% ipython --no-banner

In [1]: import numpy as np

In [2]: import numpy.linalg as la

In [3]: np.set_printoptions(precision=2, suppress=True, linewidth=100, legacy="1.25")

In [4]: rng = np.random.default_rng(17591)

In [5]: lab = rng.integers(0, 3, 9)

In [6]: data = np.array([[3, 0, 1, 1, 1, 0, 2, 1, 1],
   ...:     [1, 3, 3, 2, 3, 1, 1, 0, 3],
   ...:     [2, 2, 2, 3, 1, 3, 2, 1, 0],
   ...:     [2, 3, 0, 0, 2, 0, 2, 3, 0],
   ...:     [1, 3, 1, 1, 2, 1, 2, 2, 2],
   ...:     [3, 1, 3, 2, 3, 0, 0, 0, 1],
   ...:     [1, 2, 3, 1, 2, 3, 2, 2, 0],
   ...:     [3, 0, 2, 2, 3, 3, 0, 2, 1],
   ...:     [0, 2, 3, 1, 3, 0, 0, 1, 0]]) * (lab[:, None] == lab)

In [7]: data
Out[7]: 
array([[3, 0, 0, 1, 0, 0, 2, 1, 1],
       [0, 3, 0, 0, 0, 1, 0, 0, 0],
       [0, 0, 2, 0, 1, 0, 0, 0, 0],
       [2, 0, 0, 0, 0, 0, 2, 3, 0],
       [0, 0, 1, 0, 2, 0, 0, 0, 0],
       [0, 1, 0, 0, 0, 0, 0, 0, 0],
       [1, 0, 0, 1, 0, 0, 2, 2, 0],
       [3, 0, 0, 2, 0, 0, 0, 2, 1],
       [0, 0, 0, 1, 0, 0, 0, 1, 0]])

In [8]: # 3 blocks once reordered

In [9]: f = np.array([-3, 3, -3, 1, 3, 2, 0, -1, 0])

In [10]: B = data + np.outer(f, np.eye(9)[5])

In [11]: B
Out[11]: 
array([[ 3.,  0.,  0.,  1.,  0., -3.,  2.,  1.,  1.],
       [ 0.,  3.,  0.,  0.,  0.,  4.,  0.,  0.,  0.],
       [ 0.,  0.,  2.,  0.,  1., -3.,  0.,  0.,  0.],
       [ 2.,  0.,  0.,  0.,  0.,  1.,  2.,  3.,  0.],
       [ 0.,  0.,  1.,  0.,  2.,  3.,  0.,  0.,  0.],
       [ 0.,  1.,  0.,  0.,  0.,  2.,  0.,  0.,  0.],
       [ 1.,  0.,  0.,  1.,  0.,  0.,  2.,  2.,  0.],
       [ 3.,  0.,  0.,  2.,  0., -1.,  0.,  2.,  1.],
       [ 0.,  0.,  0.,  1.,  0.,  0.,  0.,  1.,  0.]])

In [12]: la.matrix_rank(B - data)
Out[12]: 1

In [13]: f, r1 = B[5], B[8]

In [14]: f @ f
Out[14]: 5.0

In [15]: pr = (f @ r1) / (f @ f) * f

In [16]: np.round(la.norm(f + r1) ** 2 + la.norm(f - r1) ** 2, 2)
Out[16]: 14.0

In [17]: r1 - pr
Out[17]: array([0., 0., 0., 1., 0., 0., 0., 1., 0.])

In [18]: (r1 - pr) @ f
Out[18]: 0.0

In [19]: (la.matrix_power((data != 0) + (data.T != 0) + np.eye(9), 9) > 0).astype(int)
Out[19]: 
array([[1, 0, 0, 1, 0, 0, 1, 1, 1],
       [0, 1, 0, 0, 0, 1, 0, 0, 0],
       [0, 0, 1, 0, 1, 0, 0, 0, 0],
       [1, 0, 0, 1, 0, 0, 1, 1, 1],
       [0, 0, 1, 0, 1, 0, 0, 0, 0],
       [0, 1, 0, 0, 0, 1, 0, 0, 0],
       [1, 0, 0, 1, 0, 0, 1, 1, 1],
       [1, 0, 0, 1, 0, 0, 1, 1, 1],
       [1, 0, 0, 1, 0, 0, 1, 1, 1]])

In [20]: np.sort(la.eigvals(data).real)
Out[20]: array([-1.44, -0.3 ,  0.11,  0.68,  0.68,  1.  ,  3.  ,  3.3 ,  6.97])

In [21]: round(float(la.det(data)), 2)
Out[21]: 6.0

In [22]: data @ data
Out[22]: 
array([[16,  0,  0,  8,  0,  0, 12, 13,  4],
       [ 0, 10,  0,  0,  0,  3,  0,  0,  0],
       [ 0,  0,  5,  0,  4,  0,  0,  0,  0],
       [17,  0,  0, 10,  0,  0,  8, 12,  5],
       [ 0,  0,  4,  0,  5,  0,  0,  0,  0],
       [ 0,  3,  0,  0,  0,  1,  0,  0,  0],
       [13,  0,  0,  7,  0,  0,  8, 12,  3],
       [19,  0,  0,  8,  0,  0, 10, 14,  5],
       [ 5,  0,  0,  2,  0,  0,  2,  5,  1]])
